>>> import numpy as np
>>> np.set_printoptions(precision=1, suppress=True, linewidth=140)
>>> feats = np.loadtxt("sample13.csv", delimiter=",")
>>> feats
array([[-39.1,  38.5, -19. ],
       [-39.9,  39.9, -19. ],
       [-39.9,  40.5, -18.8],
       [-40.3,  37.4, -19.3],
       [-38.8,  39.2, -19.7],
       [-40.1,  39.7, -20.4],
       [-40. ,  39.7, -19.2],
       [-39.3,  39.7, -19.7],
       [-40.5,  38.7, -19.7],
       [-38.7,  41. , -19.7],
       [-40.1,  39.2, -20.7],
       [-37.9,  40.7, -20.3],
       [-42.3,  39.5, -19.1],
       [-41.1,  39.9, -21.4],
       [-39.1,  39.6, -20.1],
       [-41.1,  41.2, -20.4],
       [-39.3,  40.7, -20.2],
       [-40.5,  40.8, -21.5],
       [-39.6,  39.9, -18.7],
       [-40.6,  38.9, -19.9],
       [-41.4,  40.9, -19.9],
       [-40.5,  39.2, -20.8],
       [-41.1,  39.5, -19.6],
       [-38.3,  39.9, -20.4],
       [-40.8,  38.1, -19.3],
       [-40.3,  39. , -21.8],
       [-42. ,  39. , -19.7],
       [-40.6,  39.2, -19. ],
       [-39.5,  41. , -21.3],
       [-40.6,  39.3, -20.7],
       [-40.7,  42.9, -20.7],
       [-40.9,  38.8, -18.6],
       [-40.5,  40.6, -17.8],
       [-41.2,  38.1, -21.6],
       [-40.9,  39.8, -20.8],
       [-40.7,  38.2, -20.1],
       [-38.8,  40.1, -21.3],
       [-39.9,  39.5, -22. ],
       [-38.8,  39.8, -18.3],
       [-40.7,  40.1, -21.1],
       [-41.3,  39.6, -19.3]])
>>> d = np.linalg.norm(feats[:, None] - feats[None], axis=-1)
>>> d[15].round(6).argsort(kind="stable")[:4]
array([15, 20, 17, 39])
>>> d.mean(axis=1).argmax()
np.int64(30)
>>> (d + 1e9 * np.eye(41)).round(6).argmin(axis=1)
array([ 4,  6,  1, 24, 14, 10,  1, 14, 19, 16, 21, 23, 26, 39,  7, 20,  9, 39,  1,  8, 15, 29, 40, 11,  8, 37, 12, 31, 17, 21, 15, 27,  2,
       25, 39,  8, 23, 25, 18, 34, 22])
>>> np.round(np.abs(np.linalg.svd(feats)[2][-1]), 1) + 0
array([0. , 0.4, 0.9])
>>> np.linalg.matrix_rank(feats, rtol=0.1)
np.int64(1)
>>> np.linalg.cond(feats) > 100
np.False_
>>> F = np.loadtxt("x.csv", delimiter=",")
>>> F
array([[ -2.,  -2.,   0.,  -2.,  -2.,  -4.,   0.,  -2.,  -2.,  -2.],
       [  5.,   5.,   0.,   5.,   5.,  10.,   0.,   5.,   5.,   5.],
       [  4.,   4.,   0.,   4.,   4.,   8.,   0.,   4.,   4.,   4.],
       [ -1.,  -1.,   0.,  -1.,  -1.,  -2.,   0.,  -1.,  -1.,  -1.],
       [  4.,   4.,   0.,   4.,   4.,   8.,   0.,   4.,   4.,   4.],
       [  0.,   0.,   0.,   0.,   0.,   0.,   0.,   0.,   0.,   0.],
       [  1.,   1.,   0.,   1.,   1.,   2.,   0.,   1.,   1.,   1.],
       [ -5.,  -5.,   0.,  -5.,  -5., -10.,   0.,  -5.,  -5.,  -5.],
       [  5.,   5.,   0.,   5.,   5.,  10.,   0.,   5.,   5.,   5.],
       [  2.,   2.,   0.,   2.,   2.,   4.,   0.,   2.,   2.,   2.],
       [ -2.,  -2.,   0.,  -2.,  -2.,  -4.,   0.,  -2.,  -2.,  -2.]])
>>> np.round(np.linalg.norm(F, "nuc"), 1)
np.float64(36.5)
>>> [round(float(x), 1) for x in np.linalg.svd(F, compute_uv=False)[:3]]
[36.5, 0.0, 0.0]
>>> np.linalg.matrix_rank(F, rtol=0.1)
np.int64(1)
>>> np.argsort(-np.linalg.norm(F, axis=0).round(6), kind="stable")[:3]
array([5, 0, 1])
>>> round(float(np.linalg.norm(F, 2) / np.linalg.norm(F)), 1)
1.0
>>> gram = F.T @ F
>>> np.diag(gram)
array([121., 121.,   0., 121., 121., 484.,   0., 121., 121., 121.])
>>> gram
array([[121., 121.,   0., 121., 121., 242.,   0., 121., 121., 121.],
       [121., 121.,   0., 121., 121., 242.,   0., 121., 121., 121.],
       [  0.,   0.,   0.,   0.,   0.,   0.,   0.,   0.,   0.,   0.],
       [121., 121.,   0., 121., 121., 242.,   0., 121., 121., 121.],
       [121., 121.,   0., 121., 121., 242.,   0., 121., 121., 121.],
       [242., 242.,   0., 242., 242., 484.,   0., 242., 242., 242.],
       [  0.,   0.,   0.,   0.,   0.,   0.,   0.,   0.,   0.,   0.],
       [121., 121.,   0., 121., 121., 242.,   0., 121., 121., 121.],
       [121., 121.,   0., 121., 121., 242.,   0., 121., 121., 121.],
       [121., 121.,   0., 121., 121., 242.,   0., 121., 121., 121.]])
>>> rng = np.random.default_rng(1943)
>>> t = np.sort(rng.uniform(-2, 2, 32))
>>> J = np.c_[t, t ** 2, t ** 3] @ np.array([[0, -1, -1, 2, -2, -1, 2],
...     [2, 2, -2, -2, -2, -2, 1],
...     [-1, -2, 2, 1, 0, -2, 1]])
>>> J.round(1) + 0
array([[ 15.9,  25.8, -21.8, -19.9,  -4. ,   9.9,  -7.9],
       [ 15. ,  24.4, -20.5, -18.9,  -3.7,   9.2,  -7.5],
       [ 15. ,  24.3, -20.4, -18.9,  -3.7,   9.2,  -7.5],
       [ 14.9,  24.2, -20.3, -18.8,  -3.7,   9.1,  -7.5],
       [ 14.2,  23.1, -19.2, -18. ,  -3.5,   8.5,  -7.1],
       [ 12.2,  19.8, -16.2, -15.8,  -2.9,   6.9,  -6.1],
       [ 11.4,  18.5, -15. , -14.9,  -2.6,   6.3,  -5.8],
       [  7.7,  12.5,  -9.5, -10.7,  -1.4,   3.6,  -4. ],
       [  7.5,  12.2,  -9.2, -10.5,  -1.4,   3.5,  -4. ],
       [  3.8,   6.3,  -4.1,  -6. ,  -0.2,   1.4,  -2.3],
       [  3.3,   5.5,  -3.4,  -5.4,  -0.1,   1.2,  -2.1],
       [  1.9,   3.2,  -1.6,  -3.5,   0.3,   0.6,  -1.5],
       [  1.5,   2.6,  -1.1,  -2.9,   0.4,   0.4,  -1.3],
       [  1.3,   2.3,  -0.9,  -2.7,   0.4,   0.4,  -1.2],
       [  0.1,   0.4,   0.1,  -0.6,   0.4,   0.2,  -0.4],
       [  0. ,   0.2,   0.1,  -0.3,   0.2,   0.1,  -0.3],
       [  0. ,   0. ,   0. ,  -0.1,   0.1,   0. ,  -0.1],
       [  0.2,  -0.2,  -0.6,   0.5,  -1.1,  -0.8,   1. ],
       [  0.3,  -0.2,  -0.7,   0.6,  -1.4,  -1.1,   1.3],
       [  0.6,  -0.4,  -1. ,   0.8,  -2.4,  -2.4,   2.2],
       [  0.9,  -0.7,  -1.1,   0.9,  -3.2,  -3.7,   3.1],
       [  0.9,  -0.7,  -1.1,   0.9,  -3.4,  -3.9,   3.3],
       [  1. ,  -0.9,  -1. ,   1. ,  -3.8,  -4.6,   3.7],
       [  1. ,  -1.1,  -0.9,   1. ,  -4.3,  -5.5,   4.3],
       [  1.1,  -1.7,  -0.7,   1.2,  -5.1,  -7.2,   5.4],
       [  1.2,  -2. ,  -0.5,   1.3,  -5.5,  -8.1,   5.9],
       [  1.2,  -2.2,  -0.4,   1.4,  -5.8,  -8.6,   6.2],
       [  1.1,  -4.4,   1.2,   2.1,  -8.1, -14.2,   9.5],
       [  1. ,  -4.6,   1.4,   2.2,  -8.3, -14.8,   9.8],
       [  1. ,  -5.1,   1.8,   2.3,  -8.6, -15.8,  10.3],
       [  0.9,  -5.3,   2. ,   2.4,  -8.9, -16.4,  10.7],
       [  0.9,  -5.5,   2.2,   2.5,  -9. , -16.9,  11. ]])
>>> # null space of dimension 4
>>> x0 = np.array([1, 0, 1, 2, 1, 0, 2, 1, 1, 2])
>>> h1 = np.maximum(F @ x0, 0)
>>> np.flatnonzero(h1 > 1e-9)
array([1, 2, 4, 6, 8, 9])
>>> np.maximum(F @ x0, 0) - np.maximum(-F @ x0, 0)
array([-16.,  40.,  32.,  -8.,  32.,   0.,   8., -40.,  40.,  16., -16.])
>>> F.T @ h1
array([ 696.,  696.,    0.,  696.,  696., 1392.,    0.,  696.,  696.,  696.])
>>> def softmax(z):
...     e = np.exp(z - z.max(axis=-1, keepdims=True))
...     return e / e.sum(axis=-1, keepdims=True)
... 
>>> np.round(softmax(F[0]), 1) + 0
array([0. , 0. , 0.3, 0. , 0. , 0. , 0.3, 0. , 0. , 0. ])
>>> softmax(F).sum(axis=1)
array([1., 1., 1., 1., 1., 1., 1., 1., 1., 1., 1.])
>>> S = F @ F.T / np.sqrt(10)
>>> np.round(softmax(S + np.triu(np.full(S.shape, -np.inf), 1)), 1) + 0
array([[1. , 0. , 0. , 0. , 0. , 0. , 0. , 0. , 0. , 0. , 0. ],
       [0. , 1. , 0. , 0. , 0. , 0. , 0. , 0. , 0. , 0. , 0. ],
       [0. , 1. , 0. , 0. , 0. , 0. , 0. , 0. , 0. , 0. , 0. ],
       [1. , 0. , 0. , 0. , 0. , 0. , 0. , 0. , 0. , 0. , 0. ],
       [0. , 1. , 0. , 0. , 0. , 0. , 0. , 0. , 0. , 0. , 0. ],
       [0.2, 0.2, 0.2, 0.2, 0.2, 0.2, 0. , 0. , 0. , 0. , 0. ],
       [0. , 0.9, 0. , 0. , 0. , 0. , 0. , 0. , 0. , 0. , 0. ],
       [0. , 0. , 0. , 0. , 0. , 0. , 0. , 1. , 0. , 0. , 0. ],
       [0. , 0.5, 0. , 0. , 0. , 0. , 0. , 0. , 0.5, 0. , 0. ],
       [0. , 0.5, 0. , 0. , 0. , 0. , 0. , 0. , 0.5, 0. , 0. ],
       [0. , 0. , 0. , 0. , 0. , 0. , 0. , 1. , 0. , 0. , 0. ]])
>>> Uu, sv = np.linalg.svd(J)
Traceback (most recent call last):
  File "<python-input-36>", line 1, in <module>
    Uu, sv = np.linalg.svd(J)
    ^^^^^^
ValueError: too many values to unpack (expected 2)
>>> Uu, sv, Vh = np.linalg.svd(J, full_matrices=False)
>>> np.round(Uu.T @ Uu, 1) + 0
array([[1., 0., 0., 0., 0., 0., 0.],
       [0., 1., 0., 0., 0., 0., 0.],
       [0., 0., 1., 0., 0., 0., 0.],
       [0., 0., 0., 1., 0., 0., 0.],
       [0., 0., 0., 0., 1., 0., 0.],
       [0., 0., 0., 0., 0., 1., 0.],
       [0., 0., 0., 0., 0., 0., 1.]])
>>> np.round(sv / sv[0], 1) + 0
array([1. , 0.4, 0.1, 0. , 0. , 0. , 0. ])
>>> np.cumsum(sv ** 2) / np.sum(sv ** 2)
array([0.8, 1. , 1. , 1. , 1. , 1. , 1. ])
>>> (sv > 1e-8).sum()
np.int64(3)
>>> np.round(Uu.T @ J @ Vh.T, 1) + 0
array([[112.1,   0. ,   0. ,   0. ,   0. ,   0. ,   0. ],
       [  0. ,  48.7,   0. ,   0. ,   0. ,   0. ,   0. ],
       [  0. ,   0. ,   6.2,   0. ,   0. ,   0. ,   0. ],
       [  0. ,   0. ,   0. ,   0. ,   0. ,   0. ,   0. ],
       [  0. ,   0. ,   0. ,   0. ,   0. ,   0. ,   0. ],
       [  0. ,   0. ,   0. ,   0. ,   0. ,   0. ,   0. ],
       [  0. ,   0. ,   0. ,   0. ,   0. ,   0. ,   0. ]])
>>> Uu.shape, sv.shape, Vh.shape
((32, 7), (7,), (7, 7))
>>> np.round(np.abs(Vh[0]), 1) + 0
array([0.3, 0.6, 0.5, 0.5, 0. , 0.3, 0.2])
>>> Ac = J - J.mean(axis=1)
Traceback (most recent call last):
  File "<python-input-45>", line 1, in <module>
    Ac = J - J.mean(axis=1)
         ~~^~~~~~~~~~~~~~~~
ValueError: operands could not be broadcast together with shapes (32,7) (32,) 
>>> Ac = J - J.mean(axis=0)
>>> Uu, sv, Vh = np.linalg.svd(Ac, full_matrices=False)
>>> np.searchsorted(np.cumsum(sv ** 2) / (sv ** 2).sum(), 0.9) + 1
np.int64(1)
>>> np.abs(Uu[:, 0]).argmax()
np.int64(0)
>>> round((sv ** 2).sum() ** 2 / (sv ** 4).sum(), 1)
np.float64(1.2)
>>> sv.round(1) + 0
array([102.7,  30.5,   6.1,   0. ,   0. ,   0. ,   0. ])
>>> np.round(sv ** 2 / (sv ** 2).sum(), 1) + 0
array([0.9, 0.1, 0. , 0. , 0. , 0. , 0. ])
>>> labels = J[:, 2] > np.median(J[:, 2])
>>> u = J[labels].mean(axis=0) - J[~labels].mean(axis=0)
>>> u
array([ -7.2, -14.4,  10.5,  11. ,  -1.9, -10.5,   8.1])
>>> labels.astype(int)
array([0, 0, 0, 0, 0, 0, 0, 0, 0, 0, 0, 0, 0, 1, 1, 1, 1, 1, 1, 1, 0, 0, 0, 1, 1, 1, 1, 1, 1, 1, 1, 1])
>>> np.argsort(-np.abs(u).round(6), kind="stable")
array([1, 3, 5, 2, 6, 0, 4])
>>> ((J - J.mean(axis=0)) @ u > 0).astype(int)
array([0, 0, 0, 0, 0, 0, 0, 0, 0, 0, 0, 1, 1, 1, 1, 1, 1, 1, 1, 1, 1, 1, 1, 1, 1, 1, 1, 1, 1, 1, 1, 1])
>>> X = np.loadtxt("dump.csv", delimiter=",")
>>> X
array([[ 1. ,  0. ,  0. ,  0. ,  0. ,  0. ],
       [ 0. ,  0.7,  0.7,  0. ,  0. ,  0. ],
       [ 0. , -0.7,  0.7,  0. ,  0. ,  0. ],
       [ 0. ,  0. ,  0. ,  1. ,  0. ,  0. ],
       [ 0. ,  0. ,  0. ,  0. ,  1. ,  0. ],
       [ 0. ,  0. ,  0. ,  0. ,  0. ,  1. ]])
>>> # splits into 5 blocks
>>> u, r1 = X[5], X[0]
>>> u @ r1
np.float64(0.0)
>>> p = (u @ r1) / (u @ u) * u
>>> np.linalg.matrix_rank(np.outer(u, r1))
np.int64(1)
>>> r1 - p
array([1., 0., 0., 0., 0., 0.])
>>> round(float(np.linalg.norm(X[0] - X[1])), 1)
1.4
>>> np.round(np.linalg.norm(X) ** 2 / np.linalg.norm(X, 2) ** 2, 1)
np.float64(6.0)
>>> round(np.linalg.norm(X[0], 1), 1), round(np.linalg.norm(X[0], np.inf), 1)
(np.float64(1.0), np.float64(1.0))
>>> round(np.linalg.norm(X, 2), 1)
np.float64(1.0)
>>> np.flatnonzero(np.linalg.matrix_power((X != 0) + (X.T != 0) + np.eye(6), 6)[4])
array([4])
>>> np.round(np.linalg.det(X), 1)
np.float64(1.0)
>>> (np.linalg.matrix_power((X != 0) + (X.T != 0) + np.eye(6), 6) > 0).astype(int)
array([[1, 0, 0, 0, 0, 0],
       [0, 1, 1, 0, 0, 0],
       [0, 1, 1, 0, 0, 0],
       [0, 0, 0, 1, 0, 0],
       [0, 0, 0, 0, 1, 0],
       [0, 0, 0, 0, 0, 1]])
